$ python3 -q
>>> import numpy as np
>>> import numpy.linalg as la
>>> np.set_printoptions(suppress=True, linewidth=140)
>>> def tidy(a):
...     return np.round(a, 2) + 0
... 
>>> feats = np.load("x.npy")
>>> print(feats)
[[ 2.1 -1.  -1. ]
 [-2.  -1.9  1. ]
 [ 2.  -1.  -0.9]]
>>> U, sigma, VT = la.svd(feats)
>>> print(tidy(sigma))
[3.9  2.37 0.03]
>>> print(np.argmax(sigma[:-1] / (sigma[1:] + 1e-6)) + 1)
2
>>> out = U[:, :2] @ np.diag(sigma[:2]) @ VT[:2]
>>> print(la.matrix_rank(out))
2
>>> print(tidy(la.norm(feats - out, 2)), tidy(sigma[2]))
0.03 0.03
>>> out = np.array([[-2, -2], [2, 0]])
>>> cent = np.array([[5, 2], [2, 1]])
>>> m1 = np.kron(out, cent)
>>> print(m1)
[[-10  -4 -10  -4]
 [ -4  -2  -4  -2]
 [ 10   4   0   0]
 [  4   2   0   0]]
>>> rng = np.random.default_rng(858939)
>>> z = rng.permutation(4)
>>> print(z)
[1 0 3 2]
>>> out = m1[z][:, z]
>>> print(tidy(la.det(out)), tidy(la.det(m1[z])))
16.0 16.0
>>> print(np.allclose(out, m1))
False
>>> print(np.trace(out))
-12
>>> print(np.diag(out))
[ -2 -10   0   0]
>>> F = np.load("case10.npy")
>>> print(F)
[[0 1 1 0 0]
 [1 0 1 0 0]
 [1 1 0 0 0]
 [0 0 0 0 0]
 [0 0 0 0 0]]
>>> U, sigma, VT = la.svd(F)
>>> V = VT[:(sigma > 1e-8).sum()]
>>> x0 = F[4] + -3 * F[0] + rng.integers(2) * np.eye(5)[0]
>>> print(x0)
[ 0. -3. -3.  0.  0.]
>>> print(la.matrix_rank(np.vstack([F, x0])))
3
>>> print(np.allclose(V.T @ V @ x0, x0))
True
>>> print(tidy(la.norm(x0 - V.T @ V @ x0)))
0.0
>>> print(tidy(V.T @ V))
[[1. 0. 0. 0. 0.]
 [0. 1. 0. 0. 0.]
 [0. 0. 1. 0. 0.]
 [0. 0. 0. 0. 0.]
 [0. 0. 0. 0. 0.]]
>>> vals, V = la.eigh(F)
>>> x0 = np.array([5, 3, 5, 2, 4])
>>> print(tidy(V * np.maximum(vals, 0) @ V.T))
[[0.67 0.67 0.67 0.   0.  ]
 [0.67 0.67 0.67 0.   0.  ]
 [0.67 0.67 0.67 0.   0.  ]
 [0.   0.   0.   0.   0.  ]
 [0.   0.   0.   0.   0.  ]]
>>> print(tidy(V * np.abs(vals) @ V.T))
[[1.33 0.33 0.33 0.   0.  ]
 [0.33 1.33 0.33 0.   0.  ]
 [0.33 0.33 1.33 0.   0.  ]
 [0.   0.   0.   0.   0.  ]
 [0.   0.   0.   0.   0.  ]]
>>> print(tidy(la.eigvalsh(F[1:, 1:])))
[-1.  0.  0.  1.]
>>> out = m1 / la.norm(m1, axis=1, keepdims=True)
>>> C2 = out @ out.T
>>> print(np.degrees(np.arccos(np.clip(C2[0, 2], -1, 1))))
135.0
>>> print((np.abs(C2) > 0.9).astype(int))
[[1 1 0 0]
 [1 1 0 0]
 [0 0 1 1]
 [0 0 1 1]]
>>> O, _ = la.qr(np.array([[0.0, -0.9, -1.2, -0.4, 0.0, 0.9, 0.6],
...     [-0.6, 1.0, 0.1, -0.3, 1.5, -1.3, -0.3],
...     [0.1, 0.6, -0.4, 0.0, -1.3, -0.2, -0.7],
...     [-0.5, -0.2, -0.2, -1.3, 0.8, 0.7, -1.9],
...     [-1.3, 0.0, 0.4, 0.9, -0.4, 1.1, -0.7],
...     [0.0, 0.8, -0.3, 0.4, -0.4, 0.8, 1.4],
...     [-1.5, 2.0, 0.1, -1.5, 1.1, -2.1, 0.0]]))
>>> A = O[:, :3]
>>> print(tidy(A))
[[ 0.    0.44 -0.83]
 [ 0.28 -0.27 -0.03]
 [-0.05 -0.33 -0.34]
 [ 0.23  0.28 -0.16]
 [ 0.61  0.48  0.23]
 [ 0.   -0.39 -0.29]
 [ 0.7  -0.42 -0.16]]
>>> # columns are unit length and at right angles
>>> r0, g = A[3], A[5]
>>> print(tidy(r0 @ r0))
0.16
>>> p = (r0 @ g) / (r0 @ r0) * r0
>>> print(tidy((g - p) @ r0))
0.0
>>> print(tidy(la.norm(r0 + g) ** 2 + la.norm(r0 - g) ** 2))
0.78
>>> print(la.matrix_rank(np.outer(r0, g)))
1
